$ ipython --no-banner

In [1]: import numpy as np

In [2]: from numpy import linalg as LA

In [3]: np.set_printoptions(precision=3, suppress=True, linewidth=200, legacy="1.25")

In [4]: def rnd(a):
   ...:     return np.round(a, 3) + 0
   ...: 

In [5]: mat = np.load("arr.npy")

In [6]: mat
Out[6]: 
array([[ 1,  0,  0,  0,  0,  0,  0,  0],
       [-2,  1,  0,  0,  0,  0,  0,  0],
       [ 4, -1,  1,  0,  0,  0,  0,  0],
       [-5,  1,  3,  1,  0,  0,  0,  0],
       [ 5, -1, -4,  1,  1,  0,  0,  0],
       [-5, -2,  1,  2, -2,  1,  0,  0],
       [-2,  3,  5,  3,  4, -4,  1,  0],
       [ 3,  2,  4,  3, -5, -5,  2,  1]])

In [7]: # triangular

In [8]: U, sig, vt = LA.svd(mat)

In [9]: rnd(sig)
Out[9]: array([12.026, 10.333,  6.787,  3.274,  2.726,  0.627,  0.043,  0.005])

In [10]: B = U[:, :6] @ np.diag(sig[:6]) @ vt[:6]

In [11]: rnd(LA.norm(mat - B) / LA.norm(mat))
Out[11]: 0.002

In [12]: LA.matrix_rank(B)
Out[12]: 6

In [13]: LA.matrix_rank(mat, rtol=0.05)
Out[13]: 6

In [14]: rng = np.random.default_rng(182908)

In [15]: z = rng.permutation(8)

In [16]: z
Out[16]: array([3, 1, 7, 2, 5, 6, 4, 0])

In [17]: B = mat[z][:, z]

In [18]: np.trace(B)
Out[18]: 8

In [19]: rnd(LA.det(B)), rnd(LA.det(mat[z]))
Out[19]: (1.0, -1.0)

In [20]: print(np.allclose(B, mat))
False

In [21]: rnd(np.sort(np.abs(LA.eigvals(B))))
Out[21]: array([1., 1., 1., 1., 1., 1., 1., 1.])

In [22]: np.diag(B)
Out[22]: array([1, 1, 1, 1, 1, 1, 1, 1])

In [23]: print(np.prod(np.diag(mat)), rnd(LA.det(mat)))
1 1.0

In [24]: mat @ mat
Out[24]: 
array([[  1,   0,   0,   0,   0,   0,   0,   0],
       [ -4,   1,   0,   0,   0,   0,   0,   0],
       [ 10,  -2,   1,   0,   0,   0,   0,   0],
       [  0,  -1,   6,   1,   0,   0,   0,   0],
       [ -9,   3,  -5,   2,   1,   0,   0,   0],
       [-22,  -1,  16,   2,  -4,   1,   0,   0],
       [ 35,   8,  -1,   2,  16,  -8,   1,   0],
       [ -1,  24,  42,  -3,   8, -18,   4,   1]])

In [25]: LA.matrix_rank(mat - mat[0, 0] * np.eye(8))
Out[25]: 7

In [26]: rnd(np.sort(LA.eigvals(mat)))
Out[26]: array([1., 1., 1., 1., 1., 1., 1., 1.])

In [27]: E = np.load("run6.npy")

In [28]: print(E)
[[-5. -6.  4.]
 [20. 17. -8.]
 [ 4.  2.  3.]]

In [29]: # row 1 is much longer than the rest

In [30]: rnd(LA.norm(E, axis=1))
Out[30]: array([ 8.775, 27.441,  5.385])

In [31]: LA.norm(E, axis=1).argmax()
Out[31]: 1

In [32]: rnd(LA.norm(E, 1)), rnd(LA.norm(E, np.inf))
Out[32]: (29.0, 45.0)

In [33]: rnd(LA.norm(E, "nuc"))
Out[33]: 34.374

In [34]: rnd(LA.norm(E[1] - E[2]))
Out[34]: 24.536

In [35]: rnd(LA.norm(E, axis=0))
Out[35]: array([21.   , 18.138,  9.434])

In [36]: T = np.stack([E, -3 * E, E[::-1]])

In [37]: (T @ E.T).shape
Out[37]: (3, 3, 3)

In [38]: T.sum(axis=0)
Out[38]: 
array([[ 14.,  14.,  -5.],
       [-20., -17.,   8.],
       [-13., -10.,  -2.]])

In [39]: rnd(LA.norm(T, axis=(1, 2)))
Out[39]: array([29.309, 87.926, 29.309])

In [40]: LA.matrix_rank(T)
Out[40]: array([3, 3, 3])

In [41]: m1 = np.loadtxt("layer5.csv", delimiter=",")

In [42]: m1
Out[42]: 
array([[ -5.,  -5.,  -3.,  -3.],
       [ -5.,  -3.,  -4.,  -2.],
       [ -6.,  -6.,  -2.,  -7.],
       [-11.,  -5.,   2.,  -7.],
       [-13.,  -2.,   4.,  -4.],
       [-13.,  -3.,   7.,  -5.],
       [-13.,  -6.,  12.,  -8.],
       [-10.,  -9.,  11., -13.],
       [-11.,  -9.,   9., -12.],
       [ -6.,  -9.,  13., -11.],
       [ -7., -14.,  17., -10.],
       [ -2.,  -9.,  15.,  -7.],
       [ -4., -13.,  13.,  -9.],
       [ -2., -15.,  13.,  -7.],
       [  2., -16.,  11.,  -4.],
       [ -2., -14.,   8.,  -3.],
       [  0., -19.,   4.,   0.],
       [ -3., -18.,   5.,   5.],
       [ -8., -20.,  10.,   5.],
       [ -8., -22.,   7.,   7.],
       [ -8., -24.,   4.,   4.],
       [-13., -27.,  -1.,   6.],
       [-15., -31.,  -5.,   2.],
       [-14., -36.,  -6.,   6.],
       [-12., -39., -11.,   7.],
       [ -7., -43., -14.,  12.],
       [ -2., -45., -13.,   9.],
       [ -2., -46.,  -9.,  11.],
       [ -6., -49.,  -5.,  11.],
       [ -3., -51.,  -1.,  10.],
       [ -1., -51.,   0.,  11.],
       [ -6., -55.,  -5.,   6.],
       [ -2., -53.,  -3.,   1.],
       [ -5., -50.,  -1.,  -3.],
       [  0., -45.,  -2.,  -1.]])

In [43]: B = m1[0, 0] * m1[1:] - np.outer(m1[1:, 0], m1[0])

In [44]: B
Out[44]: 
array([[   0.,  -10.,    5.,   -5.],
       [   0.,    0.,   -8.,   17.],
       [   0.,  -30.,  -43.,    2.],
       [   0.,  -55.,  -59.,  -19.],
       [   0.,  -50.,  -74.,  -14.],
       [   0.,  -35.,  -99.,    1.],
       [   0.,   -5.,  -85.,   35.],
       [   0.,  -10.,  -78.,   27.],
       [   0.,   15.,  -83.,   37.],
       [   0.,   35., -106.,   29.],
       [   0.,   35.,  -81.,   29.],
       [   0.,   45.,  -77.,   33.],
       [   0.,   65.,  -71.,   29.],
       [   0.,   90.,  -49.,   26.],
       [   0.,   60.,  -46.,    9.],
       [   0.,   95.,  -20.,    0.],
       [   0.,   75.,  -34.,  -34.],
       [   0.,   60.,  -74.,  -49.],
       [   0.,   70.,  -59.,  -59.],
       [   0.,   80.,  -44.,  -44.],
       [   0.,   70.,  -34.,  -69.],
       [   0.,   80.,  -20.,  -55.],
       [   0.,  110.,  -12.,  -72.],
       [   0.,  135.,   19.,  -71.],
       [   0.,  180.,   49.,  -81.],
       [   0.,  215.,   59.,  -51.],
       [   0.,  220.,   39.,  -61.],
       [   0.,  215.,    7.,  -73.],
       [   0.,  240.,   -4.,  -59.],
       [   0.,  250.,   -3.,  -58.],
       [   0.,  245.,    7.,  -48.],
       [   0.,  255.,    9.,  -11.],
       [   0.,  225.,  -10.,    0.],
       [   0.,  225.,   10.,    5.]])

In [45]: np.flatnonzero(~B.round(6).any(axis=1))
Out[45]: array([], dtype=int64)

In [46]: Q, r_ = LA.qr(m1)

In [47]: rnd(abs(r_[0, 0])), rnd(LA.norm(m1[:, 0]))
Out[47]: (46.422, 46.422)

In [48]: print(rnd(np.abs(np.diag(r_))))
[ 46.422 147.15   47.122  26.865]

In [49]: rnd(Q.T @ Q)
Out[49]: 
array([[1., 0., 0., 0.],
       [0., 1., 0., 0.],
       [0., 0., 1., 0.],
       [0., 0., 0., 1.]])

In [50]: rnd(Q @ r_)
Out[50]: 
array([[ -5.,  -5.,  -3.,  -3.],
       [ -5.,  -3.,  -4.,  -2.],
       [ -6.,  -6.,  -2.,  -7.],
       [-11.,  -5.,   2.,  -7.],
       [-13.,  -2.,   4.,  -4.],
       [-13.,  -3.,   7.,  -5.],
       [-13.,  -6.,  12.,  -8.],
       [-10.,  -9.,  11., -13.],
       [-11.,  -9.,   9., -12.],
       [ -6.,  -9.,  13., -11.],
       [ -7., -14.,  17., -10.],
       [ -2.,  -9.,  15.,  -7.],
       [ -4., -13.,  13.,  -9.],
       [ -2., -15.,  13.,  -7.],
       [  2., -16.,  11.,  -4.],
       [ -2., -14.,   8.,  -3.],
       [  0., -19.,   4.,   0.],
       [ -3., -18.,   5.,   5.],
       [ -8., -20.,  10.,   5.],
       [ -8., -22.,   7.,   7.],
       [ -8., -24.,   4.,   4.],
       [-13., -27.,  -1.,   6.],
       [-15., -31.,  -5.,   2.],
       [-14., -36.,  -6.,   6.],
       [-12., -39., -11.,   7.],
       [ -7., -43., -14.,  12.],
       [ -2., -45., -13.,   9.],
       [ -2., -46.,  -9.,  11.],
       [ -6., -49.,  -5.,  11.],
       [ -3., -51.,  -1.,  10.],
       [ -1., -51.,   0.,  11.],
       [ -6., -55.,  -5.,   6.],
       [ -2., -53.,  -3.,   1.],
       [ -5., -50.,  -1.,  -3.],
       [  0., -45.,  -2.,  -1.]])

In [51]: rnd(np.trace(Q @ Q.T))
Out[51]: 4.0

In [52]: print(Q.shape, r_.shape)
(35, 4) (4, 4)

In [53]: B = np.array([[3, -1, 3], [0, 3, -3], [1, 3, 3]])

In [54]: A = np.block([[np.zeros((3, 3)), B], [B.T, np.zeros((3, 3))]])

In [55]: A
Out[55]: 
array([[ 0.,  0.,  0.,  3., -1.,  3.],
       [ 0.,  0.,  0.,  0.,  3., -3.],
       [ 0.,  0.,  0.,  1.,  3.,  3.],
       [ 3.,  0.,  1.,  0.,  0.,  0.],
       [-1.,  3.,  3.,  0.,  0.,  0.],
       [ 3., -3.,  3.,  0.,  0.,  0.]])

In [56]: print(rnd(LA.eigvalsh(A).min()))
-5.804

In [57]: ev, vecs = LA.eigvalsh(A)
ValueError: too many values to unpack (expected 2)


In [58]: ev, vecs = LA.eigh(A)

In [59]: rnd(LA.eigvalsh(A + 5 * np.eye(6)))
Out[59]: array([-0.804,  0.683,  3.085,  6.915,  9.317, 10.804])

In [60]: np.abs(vecs[:, -1]).round(6).argmax()
Out[60]: 5

In [61]: rnd(ev.sum()), np.trace(A)
Out[61]: (0.0, 0.0)

In [62]: rnd(vecs @ np.diag(ev) @ vecs.T)
Out[62]: 
array([[ 0.,  0.,  0.,  3., -1.,  3.],
       [ 0.,  0.,  0.,  0.,  3., -3.],
       [ 0.,  0.,  0.,  1.,  3.,  3.],
       [ 3.,  0.,  1.,  0.,  0.,  0.],
       [-1.,  3.,  3.,  0.,  0.,  0.],
       [ 3., -3.,  3.,  0.,  0.,  0.]])

In [63]: rnd(vecs.T @ A @ vecs)
Out[63]: 
array([[-5.804,  0.   ,  0.   ,  0.   ,  0.   ,  0.   ],
       [ 0.   , -4.317,  0.   ,  0.   ,  0.   ,  0.   ],
       [ 0.   ,  0.   , -1.915,  0.   ,  0.   ,  0.   ],
       [ 0.   ,  0.   ,  0.   ,  1.915,  0.   ,  0.   ],
       [ 0.   ,  0.   ,  0.   ,  0.   ,  4.317,  0.   ],
       [ 0.   ,  0.   ,  0.   ,  0.   ,  0.   ,  5.804]])

In [64]: ev, vecs = LA.eigh(A)

In [65]: x0 = np.array([-1, 3, -1, -3, 3, 4])

In [66]: rnd(LA.eigvalsh(A[1:, 1:]))
Out[66]: array([-4.359, -4.243,  0.   ,  4.243,  4.359])

In [67]: rnd(vecs * np.abs(ev) @ vecs.T)
Out[67]: 
array([[ 3.902, -1.563,  1.154,  0.   ,  0.   ,  0.   ],
       [-1.563,  3.938,  0.222,  0.   ,  0.   ,  0.   ],
       [ 1.154,  0.222,  4.198,  0.   ,  0.   ,  0.   ],
       [ 0.   ,  0.   ,  0.   ,  2.748,  0.074,  1.563],
       [ 0.   ,  0.   ,  0.   ,  0.074,  4.345, -0.335],
       [ 0.   ,  0.   ,  0.   ,  1.563, -0.335,  4.944]])

In [68]: (np.sign(vecs[:, -1].round(6)) == np.sign(vecs[0, -1].round(6))).astype(int)
Out[68]: array([1, 0, 1, 1, 0, 1])

In [69]: x0 @ A @ x0
Out[69]: -54.0

In [70]: x0 @ A @ x0 / (x0 @ x0), rnd(ev[0]), rnd(ev[-1])
Out[70]: (-1.2, -5.804, 5.804)

In [71]: feats = np.load("case0.npy")

In [72]: feats
Out[72]: 
array([[ 3,  0,  0],
       [-3, -4,  0],
       [-3,  1,  0]])

In [73]: r0, r1 = feats[1], feats[2]

In [74]: r0 @ r1
Out[74]: 5

In [75]: p = (r0 @ r1) / (r0 @ r0) * r0

In [76]: np.outer(r0, r1)
Out[76]: 
array([[ 9, -3,  0],
       [12, -4,  0],
       [ 0,  0,  0]])

In [77]: r1 - p
Out[77]: array([-2.4,  1.8,  0. ])

In [78]: LA.matrix_rank(np.outer(r0, r1))
Out[78]: 1

In [79]: np.poly(feats)
Out[79]: array([  1.,   1., -12.,   0.])

In [80]: rk = LA.matrix_rank(feats)

In [81]: print(rk)
2

In [82]: N = LA.svd(feats)[2][rk:].T

In [83]: [int(LA.matrix_rank(np.delete(feats, i, axis=0))) for i in range(3)]
Out[83]: [2, 2, 2]

In [84]: [int(LA.matrix_rank(feats[:i])) for i in range(1, len(feats) + 1)]
Out[84]: [1, 2, 2]

In [85]: rnd(feats @ LA.pinv(feats) @ feats)
Out[85]: 
array([[ 3.,  0.,  0.],
       [-3., -4.,  0.],
       [-3.,  1.,  0.]])

In [86]: np.unique(feats.round(6), axis=0).shape
Out[86]: (3, 3)

In [87]: LA.inv(feats)
LinAlgError: Singular matrix


In [88]: np.abs(np.diag(LA.qr(feats)[1])) > 1e-9
Out[88]: array([ True,  True, False])

In [89]: J = np.array([[14.0, -0.8], [4.0, -0.4]])

In [90]: print(J)
[[14.  -0.8]
 [ 4.  -0.4]]

In [91]: [round(float(x), 3) for x in LA.svd(J, compute_uv=False)[:3]]
Out[91]: [14.587, 0.165]

In [92]: LA.matrix_rank(J, rtol=0.1)
Out[92]: 1

In [93]: LA.cond(J) > 100
Out[93]: False

In [94]: print(rnd(LA.norm(J, 2) / LA.norm(J)))
1.0

In [95]: U, sig, vt = LA.svd(J)

In [96]: print(rnd(sig))
[14.587  0.165]

In [97]: B = U[:, :1] @ np.diag(sig[:1]) @ vt[:1]

In [98]: LA.matrix_rank(B)
Out[98]: 1

In [99]: rnd(np.abs(J - B).max())
Out[99]: 0.158

In [100]: B = np.array([[-1, 2, 0], [0, -1, -1]])

In [101]: Z = np.kron(B, J)

In [102]: rnd(LA.norm(Z, 2)), rnd(LA.norm(B, 2) * LA.norm(J, 2))
Out[102]: (35.73, 35.73)

In [103]: LA.matrix_rank(Z)
Out[103]: 4

In [104]: B = J / LA.norm(J, axis=1, keepdims=True)

In [105]: gram = B @ B.T

In [106]: rnd(gram)
Out[106]: 
array([[1.   , 0.999],
       [0.999, 1.   ]])

In [107]: (gram - 2 * np.eye(2)).round(6).argmax(axis=1)
Out[107]: array([1, 0])

In [108]: np.argwhere(np.triu(np.abs(gram) > 0.95, 1))
Out[108]: array([[0, 1]])

In [109]: (np.abs(gram) > 0.9).astype(int)
Out[109]: 
array([[1, 1],
       [1, 1]])

In [110]: theta = np.radians(60)

In [111]: r_ = np.eye(2)

In [112]: r_[1, 1] = r_[0, 0] = np.cos(theta)

In [113]: r_[1, 0], r_[0, 1] = -np.sin(theta), np.sin(theta)

In [114]: rnd(r_)
Out[114]: 
array([[ 0.5  ,  0.866],
       [-0.866,  0.5  ]])

In [115]: B = J @ r_.T

In [116]: print(rnd(LA.det(r_)), rnd(np.trace(r_)))
1.0 1.0

In [117]: rnd(LA.svd(J, compute_uv=False)), rnd(LA.svd(B, compute_uv=False))
Out[117]: (array([14.587,  0.165]), array([14.587,  0.165]))

In [118]: M = np.loadtxt("m.csv", delimiter=",")

In [119]: M
Out[119]: 
array([[ 2., -4., -6.,  2.,  4.,  6.],
       [-2.,  4.,  6., -2., -4., -6.],
       [ 1., -2., -3.,  1.,  2.,  3.]])

In [120]: LA.cond(M) > 100
Out[120]: True

In [121]: U, sig, vt = LA.svd(M)

In [122]: vecs = vt[:(sig > 1e-8).sum()]

In [123]: x0 = M[2] + 4 * M[1] + rng.integers(2) * np.eye(6)[4]

In [124]: x0
Out[124]: array([ -7.,  14.,  21.,  -7., -14., -21.])

In [125]: LA.matrix_rank(np.vstack([M, x0]))
Out[125]: 1

In [126]: print(rnd(vecs.T @ vecs))
[[ 0.036 -0.071 -0.107  0.036  0.071  0.107]
 [-0.071  0.143  0.214 -0.071 -0.143 -0.214]
 [-0.107  0.214  0.321 -0.107 -0.214 -0.321]
 [ 0.036 -0.071 -0.107  0.036  0.071  0.107]
 [ 0.071 -0.143 -0.214  0.071  0.143  0.214]
 [ 0.107 -0.214 -0.321  0.107  0.214  0.321]]

In [127]: rk = LA.matrix_rank(M)

In [128]: rk
Out[128]: 1

In [129]: N = LA.svd(M)[2][rk:].T

In [130]: [int(LA.matrix_rank(np.delete(M, i, axis=0))) for i in range(3)]
Out[130]: [1, 1, 1]

In [131]: N.shape
Out[131]: (6, 5)

In [132]: [int(LA.matrix_rank(M[:i])) for i in range(1, len(M) + 1)]
Out[132]: [1, 1, 1]

In [133]: LA.matrix_rank(M.T @ M), LA.matrix_rank(M @ M.T)
Out[133]: (1, 1)
